% python3 -q
>>> import numpy as np
>>> np.set_printoptions(precision=2, suppress=True, linewidth=120, floatmode="fixed")
>>> W0, _ = np.linalg.qr(np.array([[-0.2, 0.0, -0.3, -0.3, -0.6],
...     [-0.8, -0.6, 1.9, -0.5, -1.4],
...     [-1.6, 0.0, 0.5, 0.4, -1.3],
...     [-0.8, 0.1, 1.2, 0.1, 1.4],
...     [0.3, -0.3, -1.0, -0.2, -0.4]]))
>>> W0
array([[-0.10,  0.02, -0.28,  0.95, -0.11],
       [-0.40, -0.81,  0.38,  0.07, -0.16],
       [-0.80,  0.19, -0.47, -0.25, -0.19],
       [-0.40,  0.25,  0.39,  0.16,  0.77],
       [ 0.15, -0.49, -0.63, -0.09,  0.57]])
>>> (W0 + W0.T) / 2
array([[-0.10, -0.19, -0.54,  0.27,  0.02],
       [-0.19, -0.81,  0.29,  0.16, -0.32],
       [-0.54,  0.29, -0.47,  0.07, -0.41],
       [ 0.27,  0.16,  0.07,  0.16,  0.34],
       [ 0.02, -0.32, -0.41,  0.34,  0.57]])
>>> np.sort(np.abs(np.linalg.eigvals(W0)))
array([1.00, 1.00, 1.00, 1.00, 1.00])
>>> np.allclose(W0 @ W0.T, W0.T @ W0)
True
>>> (W0 - W0.T) / 2
array([[ 0.00,  0.21,  0.26,  0.68, -0.13],
       [-0.21,  0.00,  0.10, -0.09,  0.17],
       [-0.26, -0.10,  0.00, -0.32,  0.22],
       [-0.68,  0.09,  0.32,  0.00,  0.43],
       [ 0.13, -0.17, -0.22, -0.43,  0.00]])
>>> np.linalg.matrix_power(W0, 2)
array([[-0.18,  0.21,  0.61,  0.13,  0.73],
       [ 0.01,  0.82, -0.25, -0.51,  0.07],
       [ 0.45, -0.23,  0.54, -0.65, -0.15],
       [-0.32, -0.48, -0.41, -0.50,  0.50],
       [ 0.81, -0.02, -0.33,  0.20,  0.44]])
>>> rng = np.random.default_rng(40622)
>>> arr = np.array([[3, 1, 3], [2, 2, 1], [0, 0, 3]]) * (rng.random((3, 3)) < 0.3)
>>> arr
array([[0, 0, 0],
       [0, 0, 1],
       [0, 0, 0]])
>>> # row 1 is much longer than the rest
>>> P = np.triu(np.array([[-1, 1, 3], [-3, 3, 2], [2, -3, 1]]), 1) + np.eye(3)
>>> out = P @ arr @ np.linalg.inv(P)
>>> np.round(np.linalg.det(out), 2)
np.float64(0.0)
>>> out
array([[0.00, 0.00, 1.00],
       [0.00, 0.00, 1.00],
       [0.00, 0.00, 0.00]])
>>> vec = np.array([-4, -3, 1])
>>> arr @ (2 * vec)
array([0, 2, 0])
>>> arr @ np.ones(3)
array([0.00, 1.00, 0.00])
>>> out = W0 + rng.integers(-2, 3, (5, 3)) @ rng.integers(-2, 3, (3, 5))
>>> out
array([[-2.10, -1.98, -4.28, -3.05,  1.89],
       [ 2.60,  0.19,  1.38,  4.07, -6.16],
       [-2.80,  2.19,  1.53, -0.25, -4.19],
       [-2.40,  0.25,  0.39, -1.84,  2.77],
       [-3.85, -2.49, -3.63, -6.09,  7.57]])
>>> np.round(np.linalg.svd(out - W0, compute_uv=False), 2) + 0
array([15.05,  4.58,  3.66,  0.00,  0.00])
>>> np.abs(out - W0).sum(axis=1)
array([14.00, 15.00, 10.00,  6.00, 22.00])
